$ python -q
>>> import numpy as np
>>> import numpy.linalg as la
>>> np.set_printoptions(precision=3, suppress=True, linewidth=120, legacy="1.25")
>>> def tidy(a):
...     return np.round(a, 3) + 0
... 
>>> arr = np.load("data.npy")
>>> arr
array([[0, 1, 0, 0],
       [1, 0, 1, 0],
       [0, 1, 0, 1],
       [0, 0, 1, 0]])
>>> x0 = np.array([-5, 5, -4, 2])
>>> y = arr @ x0
>>> y
array([ 5, -9,  7, -4])
>>> tidy(la.solve(arr, y + arr[:, 1]))
array([-5.,  6., -4.,  2.])
>>> tidy(la.solve(arr, arr[:, 2]))
array([0., 0., 1., 0.])
>>> Uu, sigma, VT = la.svd(arr, full_matrices=False)
>>> tidy(Uu.T @ arr @ VT.T)
array([[1.618, 0.   , 0.   , 0.   ],
       [0.   , 1.618, 0.   , 0.   ],
       [0.   , 0.   , 0.618, 0.   ],
       [0.   , 0.   , 0.   , 0.618]])
>>> tidy(np.sqrt((sigma ** 2).sum())), tidy(la.norm(arr))
(2.449, 2.449)
>>> tidy(sigma / sigma[0])
array([1.   , 1.   , 0.382, 0.382])
>>> tidy(VT @ VT.T)
array([[1., 0., 0., 0.],
       [0., 1., 0., 0.],
       [0., 0., 1., 0.],
       [0., 0., 0., 1.]])
>>> data = np.loadtxt("test6.csv", delimiter=",")
>>> tidy(data)
array([[-0.142,  0.225,  0.298,  0.128,  0.581, -0.298, -0.337, -0.533],
       [-0.616, -0.262,  0.556, -0.074,  0.106,  0.439,  0.092,  0.159],
       [ 0.379, -0.313, -0.037, -0.104,  0.734,  0.021,  0.355,  0.285],
       [ 0.427, -0.011,  0.149, -0.598, -0.037,  0.481, -0.379, -0.247],
       [-0.284, -0.361, -0.529, -0.098,  0.054,  0.191,  0.278, -0.619],
       [ 0.047, -0.68 ,  0.245, -0.239, -0.231, -0.585, -0.135, -0.059],
       [ 0.332, -0.393,  0.115,  0.737, -0.077,  0.326, -0.218, -0.141],
       [-0.284, -0.189, -0.475, -0.023,  0.222,  0.04 , -0.682,  0.376]])
>>> # keeps lengths
>>> x0 = np.array([3, 0, 1, 3, 1, 1, 2, 1])
>>> y = data @ x0
>>> b, lr = np.zeros(8), 1 / la.norm(data, 2) ** 2
>>> for i in range(30):
...     b -= lr * data.T @ (data @ b - y)
...     if i % 5 == 0: print(i, round(la.norm(data @ b - y), 3))
... 
0 0.0
5 0.0
10 0.0
15 0.0
20 0.0
25 0.0
>>> tidy(la.cond(data))
1.0
>>> A = np.load("a.npy")
>>> A
array([[-3.,  1.,  3.,  0.],
       [ 0.,  2., -3.,  0.],
       [ 0., -1.,  2.,  0.],
       [ 0.,  0.,  0., -3.]])
>>> la.matrix_rank(A, rtol=0.1)
3
>>> round(np.log10(la.cond(A)))
1
>>> [round(float(x), 3) for x in la.svd(A, compute_uv=False)[:3]]
[5.204, 3.145, 3.0]
>>> la.cond(A) > 100
False
>>> np.argsort(-la.norm(A, axis=0).round(6), kind="stable")[:3]
array([2, 0, 3])
>>> J = np.load("out5.npy")
>>> J
array([[ 60.202, 102.44 ,  59.692,  21.746,  61.444,   0.312,  40.296],
       [ 58.223,  98.031,  59.977,  18.625,  60.774,   0.318,  40.638],
       [ 60.904, 100.489,  59.337,  21.059,  59.091,  -0.89 ,  40.356],
       [ 60.333, 102.477,  60.082,  19.865,  59.991,  -0.784,  40.75 ],
       [ 61.556,  98.768,  58.738,  20.474,  60.832,  -0.436,  39.572],
       [ 60.716, 100.622,  58.358,  19.985,  60.709,   0.328,  39.608],
       [ 59.435, 101.052,  60.53 ,  20.427,  60.023,  -0.658,  39.91 ],
       [ 59.561, 101.851,  60.433,  19.516,  59.096,  -0.615,  39.219],
       [ 58.894,  98.511,  60.73 ,  19.85 ,  59.75 ,   0.613,  40.358],
       [ 61.89 , 100.929,  58.592,  20.082,  58.277,   0.543,  39.692],
       [ 59.976, 101.268,  58.357,  20.027,  60.308,   0.204,  39.057],
       [ 60.105,  99.022,  59.767,  19.932,  59.967,  -1.059,  39.946],
       [ 58.049,  98.812,  59.758,  20.318,  60.703,   1.243,  40.633],
       [ 58.819,  99.083,  60.184,  20.654,  60.977,  -0.429,  37.99 ],
       [ 60.437, 100.976,  61.714,  19.909,  60.896,   0.366,  39.844],
       [ 60.262, 100.123,  60.543,  22.064,  58.709,   0.727,  40.681],
       [ 59.625, 101.603,  58.529,  20.14 ,  58.395,   0.159,  36.827],
       [ 59.24 ,  99.283,  60.86 ,  21.29 ,  59.476,   1.496,  38.594],
       [ 59.884,  99.879,  60.474,  20.167,  60.46 ,   0.255,  40.174],
       [ 59.998,  99.345,  62.088,  19.753,  60.972,   0.106,  42.532],
       [ 59.131, 100.888,  58.974,  19.633,  59.256,   0.989,  40.384],
       [ 59.424, 101.165,  60.08 ,  19.217,  58.023,  -1.347,  41.599],
       [ 59.548,  98.127,  60.811,  21.024,  60.351,   0.409,  40.33 ],
       [ 59.176,  98.563,  61.57 ,  20.692,  60.147,  -0.481,  38.407],
       [ 61.284,  99.874,  58.86 ,  18.504,  59.077,   0.401,  39.005]])
>>> Ac = (J - J.mean(axis=0)) / J.std(axis=0)
>>> np.argwhere(np.abs(Ac) > 2)
array([[ 9,  0],
       [15,  3],
       [16,  6],
       [17,  5],
       [19,  2],
       [19,  6],
       [21,  4],
       [21,  5],
       [24,  3]])
>>> b = la.lstsq(np.delete(Ac, 2, axis=1), Ac[:, 2])[0]
>>> tidy(b)
array([-0.339, -0.18 ,  0.245,  0.088, -0.159,  0.317])
>>> tidy(1 - np.var(Ac[:, 2] - np.delete(Ac, 2, axis=1) @ b))
0.354
>>> Ac = J - J.mean(axis=0)
>>> Uu, sigma, VT = la.svd(Ac, full_matrices=False)
>>> tidy(sigma ** 2 / (sigma ** 2).sum())
array([0.34 , 0.204, 0.13 , 0.111, 0.093, 0.077, 0.046])
>>> tidy(Ac.mean(axis=0))
array([0., 0., 0., 0., 0., 0., 0.])
>>> np.abs(Uu[:, 0]).argmax()
16
>>> tidy(la.norm(A, axis=0))
array([3.   , 2.449, 4.69 , 3.   ])
>>> A[2] @ A[3]
0.0
>>> la.norm(A, axis=1).argmax()
0
>>> tidy(la.norm(A[2] - A[3]))
3.742
>>> m1 = np.load("dump.npy")
>>> m1
array([[ 41,  -1,   1,  -2,   2,   0],
       [ -1,  60,  -2,  -2,  -2,   2],
       [ -2,   1,   2,  -2,  -2,   1],
       [ -2,   0,   2,  18,  -2,  -1],
       [ -1,   2,  -1,   2, -38,   2],
       [  2,  -1,   0,   1,  -1,  59]])
>>> rng = np.random.default_rng(36)
>>> idx = rng.permutation(6)
>>> idx
array([0, 1, 4, 5, 2, 3])
>>> M2 = m1[idx][:, idx]
>>> np.allclose(M2, m1)
False
>>> tidy(np.sort(np.abs(la.eigvals(M2))))
array([ 2.423, 17.482, 37.894, 41.043, 59.489, 59.489])
>>> x0 = np.array([0, 1, 0, 2, 1, 0])
>>> h = np.maximum(m1 @ x0, 0)
>>> h
array([ 0, 54,  0, 34,  0,  0])
>>> m1.T @ h
array([-122, 3240,  -40,  504, -176,   74])
>>> np.maximum(m1 @ x0, 0) - np.maximum(-m1 @ x0, 0)
array([ -3,  54,  -5,  34, -32,   0])
>>> np.flatnonzero(h > 1e-9)
array([1, 3])
>>> tidy(np.tanh(m1 @ x0))
array([-0.995,  1.   , -1.   ,  1.   , -1.   ,  0.   ])
>>> np.maximum(m1 @ (3 * x0), 0)
array([  0, 162,   0, 102,   0,   0])
>>> F = np.loadtxt("x.csv", delimiter=",")
>>> F
array([[ 0.,  1.,  2.,  5.,  1.],
       [ 0.,  0.,  0.,  7.,  0.],
       [ 4.,  0.,  2.,  0.,  3.],
       [ 6.,  0.,  3.,  0.,  5.],
       [ 8.,  3.,  5.,  0.,  8.],
       [ 0.,  0.,  0.,  1.,  0.],
       [ 0.,  0.,  0.,  0.,  0.],
       [ 0.,  0.,  0.,  1.,  0.],
       [ 8., 13., 10.,  5., 13.],
       [ 0.,  0.,  0.,  3.,  0.],
       [ 2.,  0.,  2.,  1.,  2.],
       [ 4.,  0.,  2.,  0.,  3.],
       [ 2.,  4.,  4.,  5.,  4.],
       [ 6.,  4.,  5.,  0.,  7.],
       [ 6., 10.,  8.,  5., 10.],
       [ 8., 15., 11.,  7., 14.],
       [ 2.,  0.,  0.,  0.,  0.],
       [ 8.,  3.,  5.,  0.,  8.],
       [ 2.,  6.,  5.,  7.,  5.],
       [ 8., 13., 10.,  5., 13.],
       [ 2.,  0.,  2.,  1.,  2.],
       [ 0.,  0.,  0.,  7.,  0.],
       [ 0.,  0.,  1.,  7.,  0.],
       [ 4.,  3.,  4.,  1.,  5.],
       [ 0.,  0.,  0.,  0.,  0.],
       [ 0.,  0.,  0.,  3.,  0.],
       [ 0.,  0.,  0.,  3.,  0.],
       [ 6.,  6.,  6.,  1.,  8.],
       [ 0.,  0.,  0.,  0.,  0.],
       [ 8.,  7.,  7.,  0., 10.],
       [ 0.,  0.,  0.,  5.,  0.],
       [ 2.,  0.,  0.,  0.,  0.],
       [ 0.,  0.,  0.,  0.,  0.],
       [ 8.,  5.,  6.,  0.,  9.],
       [ 0.,  0.,  0.,  0.,  0.]])
>>> x0 = np.array([2, 3, 0, 2, 1])
>>> y = F @ x0
>>> y
array([14., 14., 11., 17., 33.,  2.,  0.,  2., 78.,  6.,  8., 11., 30., 31., 62., 89.,  4., 33., 41., 78.,  8., 14.,
       14., 24.,  0.,  6.,  6., 40.,  0., 47., 10.,  4.,  0., 40.,  0.])
>>> tidy(la.lstsq(F, y)[0])
array([2., 3., 0., 2., 1.])
>>> y = y + 0.02 * rng.normal(size=35)
>>> tidy(y)
array([13.995, 14.022, 11.003, 17.007, 33.   ,  1.982,  0.003,  2.015, 78.002,  5.989,  7.976, 11.032, 29.984, 30.984,
       61.974, 89.006,  4.002, 32.985, 40.996, 78.004,  7.992, 13.98 , 13.994, 24.004, -0.02 ,  5.988,  6.012, 40.021,
        0.015, 47.005, 10.023,  3.991, -0.002, 39.996,  0.017])
>>> b, *_ = la.lstsq(F, y)
>>> tidy(la.norm(y - F @ b))
0.083
>>> tidy(data.T @ data)
array([[1., 0., 0., 0., 0., 0., 0., 0.],
       [0., 1., 0., 0., 0., 0., 0., 0.],
       [0., 0., 1., 0., 0., 0., 0., 0.],
       [0., 0., 0., 1., 0., 0., 0., 0.],
       [0., 0., 0., 0., 1., 0., 0., 0.],
       [0., 0., 0., 0., 0., 1., 0., 0.],
       [0., 0., 0., 0., 0., 0., 1., 0.],
       [0., 0., 0., 0., 0., 0., 0., 1.]])
>>> tidy(la.svd(data, compute_uv=False))
array([1., 1., 1., 1., 1., 1., 1., 1.])
>>> tidy(la.pinv(data))
array([[-0.142, -0.616,  0.379,  0.427, -0.284,  0.047,  0.332, -0.284],
       [ 0.225, -0.262, -0.313, -0.011, -0.361, -0.68 , -0.393, -0.189],
       [ 0.298,  0.556, -0.037,  0.149, -0.529,  0.245,  0.115, -0.475],
       [ 0.128, -0.074, -0.104, -0.598, -0.098, -0.239,  0.737, -0.023],
       [ 0.581,  0.106,  0.734, -0.037,  0.054, -0.231, -0.077,  0.222],
       [-0.298,  0.439,  0.021,  0.481,  0.191, -0.585,  0.326,  0.04 ],
       [-0.337,  0.092,  0.355, -0.379,  0.278, -0.135, -0.218, -0.682],
       [-0.533,  0.159,  0.285, -0.247, -0.619, -0.059, -0.141,  0.376]])
>>> tidy(la.norm(data, axis=0))
array([1., 1., 1., 1., 1., 1., 1., 1.])
